In [1]: import numpy as np

In [2]: np.set_printoptions(precision=3, suppress=True, linewidth=140)

In [3]: def tidy(a):
   ...:     return np.round(a, 3) + 0
   ...: 

In [4]: A = np.loadtxt("case8.csv", delimiter=",")

In [5]: tidy(A)
Out[5]: 
array([[-0.151, -0.57 , -0.192, -0.294,  0.171, -0.209, -0.362,  0.006,  0.413,  0.174, -0.31 ,  0.116, -0.113, -0.047],
       [ 0.633,  0.289, -0.039,  0.159,  0.   , -0.039, -0.305, -0.05 ,  0.487, -0.179,  0.02 ,  0.312,  0.158,  0.007],
       [-0.09 ,  0.14 , -0.181, -0.241,  0.027,  0.058, -0.135, -0.036,  0.27 , -0.562,  0.186, -0.601, -0.255, -0.087],
       [-0.151,  0.15 , -0.362, -0.254, -0.548,  0.209, -0.138,  0.19 , -0.028,  0.123,  0.218,  0.31 , -0.053, -0.444],
       [ 0.09 ,  0.134, -0.107,  0.468, -0.148, -0.154, -0.059,  0.411,  0.113,  0.349, -0.125, -0.257, -0.554,  0.053],
       [ 0.362, -0.037,  0.542, -0.442,  0.011,  0.044,  0.267,  0.322,  0.115,  0.132, -0.096, -0.139, -0.076, -0.369],
       [ 0.151, -0.299,  0.323, -0.008, -0.1  , -0.119, -0.239, -0.284, -0.124,  0.06 ,  0.636,  0.121, -0.421,  0.082],
       [-0.121,  0.418,  0.088, -0.42 ,  0.041,  0.339, -0.056, -0.141,  0.154,  0.3  , -0.09 ,  0.1  , -0.248,  0.543],
       [ 0.   , -0.074, -0.083,  0.151,  0.113,  0.225,  0.465, -0.294,  0.112, -0.269, -0.231,  0.372, -0.524, -0.22 ],
       [-0.211,  0.036,  0.493,  0.109, -0.474, -0.012, -0.365, -0.079, -0.094, -0.32 , -0.467,  0.049, -0.056,  0.007],
       [ 0.06 ,  0.387, -0.128, -0.298,  0.122, -0.717, -0.012, -0.135, -0.329, -0.042, -0.145,  0.127, -0.187, -0.109],
       [-0.241,  0.289,  0.193,  0.208,  0.389,  0.147, -0.305, -0.32 ,  0.064,  0.318,  0.022, -0.115,  0.029, -0.538],
       [ 0.03 , -0.005,  0.002, -0.023,  0.471,  0.274, -0.357,  0.512, -0.385, -0.273,  0.001,  0.249, -0.165,  0.02 ],
       [ 0.512, -0.162, -0.277, -0.088, -0.103,  0.301, -0.186, -0.333, -0.416,  0.147, -0.302, -0.299, -0.05 , -0.052]])

In [6]: x = np.array([3, 7, 2, 3, 8, 4, 6, 6, 9, 4, 9, 1, 2, 5])

In [7]: h1 = np.maximum(A @ x, 0)

In [8]: np.flatnonzero(h1 > 1e-9)
Out[8]: array([ 1,  4,  5,  7, 11, 12])

In [9]: print(tidy(np.tanh(A @ x)))
[-1.     1.    -0.573 -0.999  0.994  0.995 -0.716  1.    -0.868 -1.    -1.     0.917  0.85  -1.   ]

In [10]: rng = np.random.default_rng(73309)

In [11]: idx = rng.permutation(14)

In [12]: idx
Out[12]: array([ 7,  5, 11,  9, 10,  3,  2,  4,  0,  8,  1, 12, 13,  6])

In [13]: A2 = A[idx][:, idx]

In [14]: tidy(np.sort(np.abs(np.linalg.eigvals(A2))))
Out[14]: array([1., 1., 1., 1., 1., 1., 1., 1., 1., 1., 1., 1., 1., 1.])

In [15]: print(tidy(np.linalg.det(A2)), tidy(np.linalg.det(A[idx])))
-1.0 -1.0

In [16]: np.allclose(A, A.T)
Out[16]: False

In [17]: tidy(np.abs(np.linalg.eigvals(A)).max())
Out[17]: np.float64(1.0)

In [18]: assert A == A.T
ValueError: The truth value of an array with more than one element is ambiguous. Use a.any() or a.all()


In [19]: np.unravel_index(np.abs(A).argmax(), A.shape)
Out[19]: (np.int64(10), np.int64(5))

In [20]: np.zeros(14, 14)
TypeError: Cannot interpret '14' as a data type


In [21]: np.linalg.rank(A)
AttributeError: module 'numpy.linalg' has no attribute 'rank'


In [22]: np.linalg.matrix_rank(A)
Out[22]: np.int64(14)

In [23]: tidy(np.abs(A).max())
Out[23]: np.float64(0.717)

In [24]: tidy(np.linalg.norm(A))
Out[24]: np.float64(3.742)

In [25]: tidy(A.mean(axis=0))
Out[25]: array([ 0.062,  0.05 ,  0.019, -0.069, -0.002,  0.025, -0.128, -0.017,  0.025, -0.003, -0.049,  0.025, -0.18 , -0.082])

In [26]: m1 = np.array([[-1, 0, 0, 0, 0, 0, 0, 0],
    ...:     [0, 2, 0, 0, 0, 0, 0, 0],
    ...:     [0, 0, -2, 0, 0, 0, 0, 0],
    ...:     [0, 0, 0, -2, 0, 0, 0, 0],
    ...:     [0, 0, 0, 0, 1, 0, 0, 0],
    ...:     [0, 0, 0, 0, 0, 0, 0, 0],
    ...:     [0, 0, 0, 0, 0, 0, 3, 0],
    ...:     [0, 0, 0, 0, 0, 0, 0, -1]])

In [27]: w, vecs = np.linalg.eigh(m1)

In [28]: print(tidy(np.linalg.svd(m1, compute_uv=False)))
[3. 2. 2. 2. 1. 1. 1. 0.]

In [29]: print(w.sum(), np.trace(m1))
0.0 0

In [30]: np.unique(w.round(6) + 0, return_counts=True)[1]
Out[30]: array([2, 2, 1, 1, 1, 1])

In [31]: np.abs(vecs[:, -1])
Out[31]: array([0., 0., 0., 0., 0., 0., 1., 0.])

In [32]: np.abs(vecs[:, -1]).round(6).argmax()
Out[32]: np.int64(6)

In [33]: w
Out[33]: array([-2., -2., -1., -1.,  0.,  1.,  2.,  3.])

In [34]: [round(float(np.linalg.det(m1[:i, :i])), 2) + 0 for i in range(1, 9)]
Out[34]: [-1.0, -2.0, 4.0, -8.0, -8.0, 0.0, 0.0, 0.0]

In [35]: tidy(np.linalg.norm(A, axis=0))
Out[35]: array([1., 1., 1., 1., 1., 1., 1., 1., 1., 1., 1., 1., 1., 1.])

In [36]: Uu, sigma, Vh = np.linalg.svd(m1)

In [37]: np.argmax(sigma[:-1] / (sigma[1:] + 1e-6)) + 1
Out[37]: np.int64(7)

In [38]: sigma
Out[38]: array([3., 2., 2., 2., 1., 1., 1., 0.])

In [39]: A2 = Uu[:, :7] @ np.diag(sigma[:7]) @ Vh[:7]

In [40]: print(tidy(np.linalg.norm(m1 - A2) / np.linalg.norm(m1)))
0.0

In [41]: np.linalg.matrix_rank(A2)
Out[41]: np.int64(7)

In [42]: np.abs(m1 - A2).max()
Out[42]: np.float64(0.0)

In [43]: Uu, sigma, Vh = np.linalg.svd(m1)

In [44]: vecs = Vh[:(sigma > 1e-8).sum()]

In [45]: x = m1[0] + -3 * m1[5] + rng.integers(2) * np.eye(8)[2]

In [46]: x
Out[46]: array([-1.,  0.,  0.,  0.,  0.,  0.,  0.,  0.])

In [47]: tidy(np.linalg.norm(x - vecs.T @ vecs @ x))
Out[47]: np.float64(0.0)

In [48]: np.linalg.matrix_rank(np.vstack([m1, x]))
Out[48]: np.int64(7)

In [49]: vecs.T @ vecs
Out[49]: 
array([[1., 0., 0., 0., 0., 0., 0., 0.],
       [0., 1., 0., 0., 0., 0., 0., 0.],
       [0., 0., 1., 0., 0., 0., 0., 0.],
       [0., 0., 0., 1., 0., 0., 0., 0.],
       [0., 0., 0., 0., 1., 0., 0., 0.],
       [0., 0., 0., 0., 0., 0., 0., 0.],
       [0., 0., 0., 0., 0., 0., 1., 0.],
       [0., 0., 0., 0., 0., 0., 0., 1.]])

In [50]: mat = np.loadtxt("arr.csv", delimiter=",")

In [51]: print(mat)
[[ -3. -10.   0.  10.  -3.  -3.  -2.   1.  -1.   3.   2.   1.  -3.]
 [  7.   7.  19.  -6.   7.  17.  -5.   6.  11.   4. -15. -11. -11.]
 [ -3.   7.  -9.  -4.  -3.  -6.   2.  -7.  -8.   3.   4.   8.   9.]
 [ -4.   1.  -1.   4.  -4.  -2.  -3.  -5.  -6.  11.  -1.   6.   2.]
 [  1.  -7.  -3.   2.   1.  -3.   3.   4.   3. -10.   5.  -3.  -1.]
 [ -4.   0.  -8.   2.  -4.  -7.   1.  -5.  -7.   3.   5.   7.   6.]
 [  1.   7.  -1.  -6.   1.   1.   1.  -2.  -1.   0.  -1.   1.   3.]
 [ -3.  -5. -13.   2.  -3. -11.   5.  -2.  -5.  -8.  11.   5.   7.]
 [ -3.  -5.   3.   8.  -3.   0.  -4.  -1.  -2.   9.  -2.   2.  -3.]
 [  5.   3.  11.  -4.   5.  10.  -2.   5.   8.  -1.  -8.  -8.  -7.]]

In [52]: Uu, sigma, Vh = np.linalg.svd(mat)

In [53]: vecs = Vh[:(sigma > 1e-8).sum()]

In [54]: x = mat[1] + 2 * mat[8] + rng.integers(2) * np.eye(13)[4]

In [55]: x
Out[55]: array([  1.,  -3.,  25.,  10.,   2.,  17., -13.,   4.,   7.,  22., -19.,  -7., -17.])

In [56]: tidy(np.linalg.norm(x - vecs.T @ vecs @ x))
Out[56]: np.float64(0.962)

In [57]: np.allclose(vecs.T @ vecs @ x, x)
Out[57]: False

In [58]: [round(float(x), 3) for x in np.linalg.svd(mat, compute_uv=False)[:3]]
Out[58]: [57.457, 27.089, 25.197]

In [59]: tidy(np.linalg.norm(mat, 2) / np.linalg.norm(mat))
Out[59]: np.float64(0.841)

In [60]: np.linalg.cond(mat) > 100
Out[60]: np.True_

In [61]: t = np.radians(135)

In [62]: R = np.eye(13)

In [63]: R[12, 12] = R[7, 7] = np.cos(t)

In [64]: R[12, 7], R[7, 12] = -np.sin(t), np.sin(t)

In [65]: A2 = mat @ R.T

In [66]: tidy(np.linalg.det(R)), tidy(np.trace(R))
Out[66]: (np.float64(1.0), np.float64(9.586))

In [67]: tidy(A2)
Out[67]: 
array([[ -3.   , -10.   ,   0.   ,  10.   ,  -3.   ,  -3.   ,  -2.   ,  -2.828,  -1.   ,   3.   ,   2.   ,   1.   ,   1.414],
       [  7.   ,   7.   ,  19.   ,  -6.   ,   7.   ,  17.   ,  -5.   , -12.021,  11.   ,   4.   , -15.   , -11.   ,   3.536],
       [ -3.   ,   7.   ,  -9.   ,  -4.   ,  -3.   ,  -6.   ,   2.   ,  11.314,  -8.   ,   3.   ,   4.   ,   8.   ,  -1.414],
       [ -4.   ,   1.   ,  -1.   ,   4.   ,  -4.   ,  -2.   ,  -3.   ,   4.95 ,  -6.   ,  11.   ,  -1.   ,   6.   ,   2.121],
       [  1.   ,  -7.   ,  -3.   ,   2.   ,   1.   ,  -3.   ,   3.   ,  -3.536,   3.   , -10.   ,   5.   ,  -3.   ,  -2.121],
       [ -4.   ,   0.   ,  -8.   ,   2.   ,  -4.   ,  -7.   ,   1.   ,   7.778,  -7.   ,   3.   ,   5.   ,   7.   ,  -0.707],
       [  1.   ,   7.   ,  -1.   ,  -6.   ,   1.   ,   1.   ,   1.   ,   3.536,  -1.   ,   0.   ,  -1.   ,   1.   ,  -0.707],
       [ -3.   ,  -5.   , -13.   ,   2.   ,  -3.   , -11.   ,   5.   ,   6.364,  -5.   ,  -8.   ,  11.   ,   5.   ,  -3.536],
       [ -3.   ,  -5.   ,   3.   ,   8.   ,  -3.   ,   0.   ,  -4.   ,  -1.414,  -2.   ,   9.   ,  -2.   ,   2.   ,   2.828],
       [  5.   ,   3.   ,  11.   ,  -4.   ,   5.   ,  10.   ,  -2.   ,  -8.485,   8.   ,  -1.   ,  -8.   ,  -8.   ,   1.414]])

In [68]: tidy(np.linalg.svd(mat, compute_uv=False)), tidy(np.linalg.svd(A2, compute_uv=False))
Out[68]: 
(array([57.457, 27.089, 25.197,  0.   ,  0.   ,  0.   ,  0.   ,  0.   ,  0.   ,  0.   ]),
 array([57.457, 27.089, 25.197,  0.   ,  0.   ,  0.   ,  0.   ,  0.   ,  0.   ,  0.   ]))

In [69]: tidy(np.linalg.norm(A2, 2) / np.linalg.norm(A2))
Out[69]: np.float64(0.841)

In [70]: np.linalg.matrix_rank(A2, rtol=0.1)
Out[70]: np.int64(3)

In [71]: np.linalg.cond(A2) > 100
Out[71]: np.True_

In [72]: np.argsort(-np.linalg.norm(A2, axis=0).round(6), kind="stable")[:3]
Out[72]: array([2, 5, 7])

In [73]: W1 = np.array([[2, 3],
    ...:     [3, 1],
    ...:     [2, 3],
    ...:     [3, 3],
    ...:     [1, 3],
    ...:     [2, 3],
    ...:     [3, 3],
    ...:     [3, 3],
    ...:     [3, 1],
    ...:     [0, 2],
    ...:     [0, 1],
    ...:     [1, 0],
    ...:     [2, 0]])

In [74]: b = np.array([0, 0])

In [75]: act = np.maximum(mat @ W1 + b, 0)

In [76]: (act > 0).mean(axis=0)
Out[76]: array([0.4, 0.3])

In [77]: (act > 0).astype(int)
Out[77]: 
array([[0, 0],
       [1, 1],
       [0, 0],
       [0, 0],
       [1, 0],
       [0, 0],
       [1, 0],
       [0, 0],
       [0, 1],
       [1, 1]])

In [78]: np.linalg.matrix_rank(act)
Out[78]: np.int64(2)

In [79]: act
Out[79]: 
array([[  0.,   0.],
       [ 99., 146.],
       [  0.,   0.],
       [  0.,   0.],
       [  1.,   0.],
       [  0.,   0.],
       [  7.,   0.],
       [  0.,   0.],
       [  0.,   9.],
       [ 65.,  91.]])

In [80]: cent = np.array([[1, -3], [3, 1]])

In [81]: W1 @ cent
Out[81]: 
array([[11, -3],
       [ 6, -8],
       [11, -3],
       [12, -6],
       [10,  0],
       [11, -3],
       [12, -6],
       [12, -6],
       [ 6, -8],
       [ 6,  2],
       [ 3,  1],
       [ 1, -3],
       [ 2, -6]])

In [82]: print((act @ cent).round(6).argmax(axis=1))
[0 0 0 0 0 0 0 0 0 0]

In [83]: feats = np.load("dump.npy")

In [84]: feats
Out[84]: 
array([[ 0.854, -1.866,  1.238,  1.726, -0.427,  2.718, -0.238,  0.142,  0.408,  2.799,  1.02 ],
       [ 1.049, -1.77 ,  0.87 ,  2.372,  0.297,  3.137,  0.066, -0.003,  0.064,  3.125,  0.627],
       [ 0.633, -1.546,  1.42 ,  2.089,  0.317,  2.346, -0.254, -0.368, -0.213,  3.033,  0.893],
       [ 0.56 , -1.952,  0.629,  2.147, -0.374,  2.942, -0.444, -0.104, -0.091,  2.615,  0.952],
       [ 1.424, -1.567,  1.123,  2.034, -0.15 ,  3.362,  0.022, -0.154, -0.103,  2.517,  1.38 ],
       [ 1.044, -1.336,  1.084,  1.596,  0.289,  3.112, -0.102, -0.413, -0.116,  2.926,  1.242],
       [ 0.828, -1.956,  1.071,  2.07 ,  0.505,  2.879,  0.23 , -0.195, -0.685,  2.592,  1.247],
       [ 1.473, -2.324,  1.027,  2.216,  0.644,  2.752,  0.084, -0.101,  0.361,  2.848,  1.363],
       [ 1.096, -3.111,  0.551,  1.823, -0.375,  3.36 , -0.332,  0.087, -0.427,  2.721,  0.715],
       [-0.113,  0.113,  1.271,  3.397, -1.339, -1.926, -0.812,  3.052,  3.129,  1.294, -2.149],
       [ 0.201,  0.298,  1.415,  2.678, -2.285, -1.847, -1.244,  2.985,  3.187,  1.165, -1.852],
       [ 0.395, -0.181,  0.839,  3.186, -1.791, -1.915, -0.687,  2.868,  2.697,  0.971, -1.506],
       [ 0.112,  0.157,  0.88 ,  3.174, -1.759, -2.081, -0.847,  3.418,  2.699,  1.494, -2.023],
       [ 0.037, -0.055,  0.812,  3.149, -1.438, -2.194, -1.17 ,  3.143,  3.044,  0.611, -1.993],
       [ 0.455,  0.327,  1.296,  2.872, -2.197, -1.904, -0.889,  2.953,  2.814,  1.2  , -1.779],
       [ 0.28 , -0.056,  0.382,  2.933, -2.083, -1.852, -1.05 ,  3.62 ,  2.911,  1.327, -1.846],
       [-0.25 ,  0.657,  0.81 ,  2.724, -2.149, -1.996, -0.976,  2.769,  3.351,  0.92 , -2.223],
       [-0.103,  0.279,  1.097,  2.438, -2.057, -1.688, -1.011,  2.889,  3.289,  1.711, -2.153],
       [ 3.096, -0.656, -2.642,  0.773,  0.436,  1.508, -0.516, -0.162, -3.421, -0.344, -3.339],
       [ 2.647, -1.303, -1.988,  1.514,  0.204,  2.089,  0.142,  0.085, -3.345, -1.335, -3.087],
       [ 3.294, -1.081, -2.281,  1.731,  0.379,  2.28 , -0.998, -0.208, -2.883, -0.914, -2.685],
       [ 2.761, -0.387, -1.53 ,  0.903, -0.336,  2.154,  0.45 , -0.278, -3.318, -1.329, -2.793],
       [ 2.639, -0.528, -2.181,  0.764,  0.573,  1.682, -0.071,  0.63 , -2.896, -0.595, -3.136],
       [ 3.095, -0.391, -2.159,  1.546, -0.034,  2.349,  0.316, -0.42 , -3.406, -1.133, -2.903],
       [ 2.934, -1.077, -1.978,  0.786,  0.034,  2.074, -0.597, -0.2  , -2.854, -1.079, -3.09 ],
       [ 3.045, -0.18 , -1.947,  1.287, -0.481,  1.706, -0.323, -0.237, -2.87 , -0.626, -2.871],
       [ 2.616, -0.951, -1.845,  1.491, -0.068,  2.539, -0.353,  0.274, -2.115, -0.801, -3.303]])

In [85]: idx = feats[:, 9] > np.median(feats[:, 9])

In [86]: f = feats[idx].mean(axis=0) - feats[~idx].mean(axis=0)

In [87]: tidy((((feats - feats.mean(axis=0)) @ f > 0) == idx).mean())
Out[87]: np.float64(0.815)

In [88]: np.argsort(-np.abs(f).round(6), kind="stable")
Out[88]: array([10,  9,  2,  8,  0,  1,  5,  3,  4,  6,  7])

In [89]: ((feats - feats.mean(axis=0)) @ f > 0).astype(int)
Out[89]: array([1, 1, 1, 1, 1, 1, 1, 1, 1, 1, 1, 1, 1, 1, 1, 1, 1, 1, 0, 0, 0, 0, 0, 0, 0, 0, 0])
